% python3 -q
>>> import numpy as np
>>> np.set_printoptions(precision=2, suppress=True, linewidth=160)
>>> rd = lambda a: np.round(a, 2) + 0
>>> B = np.array([[-3, -3], [-8, -5], [0, 9]])
>>> m1 = np.kron(np.eye(3, dtype=int), B)
>>> m1
array([[-3, -3,  0,  0,  0,  0],
       [-8, -5,  0,  0,  0,  0],
       [ 0,  9,  0,  0,  0,  0],
       [ 0,  0, -3, -3,  0,  0],
       [ 0,  0, -8, -5,  0,  0],
       [ 0,  0,  0,  9,  0,  0],
       [ 0,  0,  0,  0, -3, -3],
       [ 0,  0,  0,  0, -8, -5],
       [ 0,  0,  0,  0,  0,  9]])
>>> x = np.array([2, 1, 2, 1, 2, 2])
>>> rhs = m1 @ x
>>> beta, lr = np.zeros(6), 1 / np.linalg.norm(m1, 2) ** 2
>>> for i in range(15):
...     beta -= lr * m1.T @ (m1 @ beta - rhs)
...     if i % 5 == 0: print(i, round(np.linalg.norm(m1 @ beta - rhs), 2))
... 
0 7.76
5 1.54
10 0.31
>>> rd(beta)
array([1.99, 1.  , 1.99, 1.  , 2.  , 2.  ])
>>> x = np.array([2, 3, 2, 1, 2, 3])
>>> rhs = m1 @ x
>>> rd(np.linalg.lstsq(m1, rhs)[0])
array([2., 3., 2., 1., 2., 3.])
>>> rng = np.random.default_rng(65445)
>>> rhs = rhs + 0.05 * rng.normal(size=9)
>>> rd(rhs)
array([-15.03, -30.94,  26.98,  -8.95, -21.02,   9.01, -14.94, -31.  ,  26.99])
>>> beta, *_ = np.linalg.lstsq(m1, rhs)
>>> rd(np.linalg.norm(rhs - m1 @ beta))
np.float64(0.09)
>>> [round(float(np.linalg.norm(np.linalg.solve(m1.T @ m1 + lam * np.eye(6), m1.T @ rhs))), 2) for lam in (0, 1, 10, 100)]
[5.56, 5.52, 5.18, 3.26]
>>> beta.round()
array([2., 3., 2., 1., 2., 3.])
>>> B = m1[0, 0] * m1[1:] - np.outer(m1[1:, 0], m1[0])
>>> B
array([[  0,  -9,   0,   0,   0,   0],
       [  0, -27,   0,   0,   0,   0],
       [  0,   0,   9,   9,   0,   0],
       [  0,   0,  24,  15,   0,   0],
       [  0,   0,   0, -27,   0,   0],
       [  0,   0,   0,   0,   9,   9],
       [  0,   0,   0,   0,  24,  15],
       [  0,   0,   0,   0,   0, -27]])
>>> np.flatnonzero(~B.round(6).any(axis=1))
array([], dtype=int64)
>>> np.linalg.matrix_rank(B), np.linalg.matrix_rank(m1)
(np.int64(5), np.int64(6))
>>> left, s, VT = np.linalg.svd(B)
>>> vecs = VT[:(s > 1e-8).sum()]
>>> x = B[7] + 5 * B[6] + rng.integers(2) * np.eye(6)[4]
>>> x
array([  0.,   0.,   0.,   0., 120.,  48.])
>>> rd(vecs.T @ vecs)
array([[0., 0., 0., 0., 0., 0.],
       [0., 1., 0., 0., 0., 0.],
       [0., 0., 1., 0., 0., 0.],
       [0., 0., 0., 1., 0., 0.],
       [0., 0., 0., 0., 1., 0.],
       [0., 0., 0., 0., 0., 1.]])
>>> data = np.load("case5.npy")
>>> data
array([[ 0,  0,  0,  0,  0,  0,  0,  0,  0,  0,  0,  2,  0,  0,  0,  0],
       [ 0,  2,  0,  0,  0,  0,  0,  0,  0,  0,  0,  0,  0,  0,  0,  0],
       [ 0,  0,  0,  0,  0,  0,  0,  0,  1,  0,  0,  0,  0,  0,  0,  0],
       [ 1,  0,  0,  0,  0,  0,  0,  0,  0,  0,  0,  0,  0,  0,  0,  0],
       [ 0,  0,  0,  0,  0, -2,  0,  0,  0,  0,  0,  0,  0,  0,  0,  0],
       [ 0,  0,  0,  0,  0,  0,  0,  0,  0,  0,  0,  0,  0,  1,  0,  0],
       [ 0,  0,  0,  0,  0,  0,  0,  0,  0,  3,  0,  0,  0,  0,  0,  0],
       [ 0,  0,  0,  0,  0,  0, -3,  0,  0,  0,  0,  0,  0,  0,  0,  0],
       [ 0,  0,  0,  0,  0,  0,  0,  0,  0,  0,  0,  0,  0,  0,  0,  1],
       [ 0,  0, -2,  0,  0,  0,  0,  0,  0,  0,  0,  0,  0,  0,  0,  0],
       [ 0,  0,  0,  0,  0,  0,  0,  0,  0,  0,  0,  0,  0,  0,  0,  0],
       [ 0,  0,  0,  0,  0,  0,  0,  0,  0,  0, -2,  0,  0,  0,  0,  0],
       [ 0,  0,  0,  0, -3,  0,  0,  0,  0,  0,  0,  0,  0,  0,  0,  0],
       [ 0,  0,  0, -3,  0,  0,  0,  0,  0,  0,  0,  0,  0,  0,  0,  0],
       [ 0,  0,  0,  0,  0,  0,  0,  0,  0,  0,  0,  0,  0,  0, -3,  0],
       [ 0,  0,  0,  0,  0,  0,  0,  0,  0,  0,  0,  0,  3,  0,  0,  0]])
>>> [round(float(x), 2) for x in np.linalg.svd(data, compute_uv=False)[:3]]
[3.0, 3.0, 3.0]
>>> np.linalg.cond(data) > 100
np.True_
>>> rd(np.linalg.norm(data, 2) / np.linalg.norm(data))
np.float64(0.34)
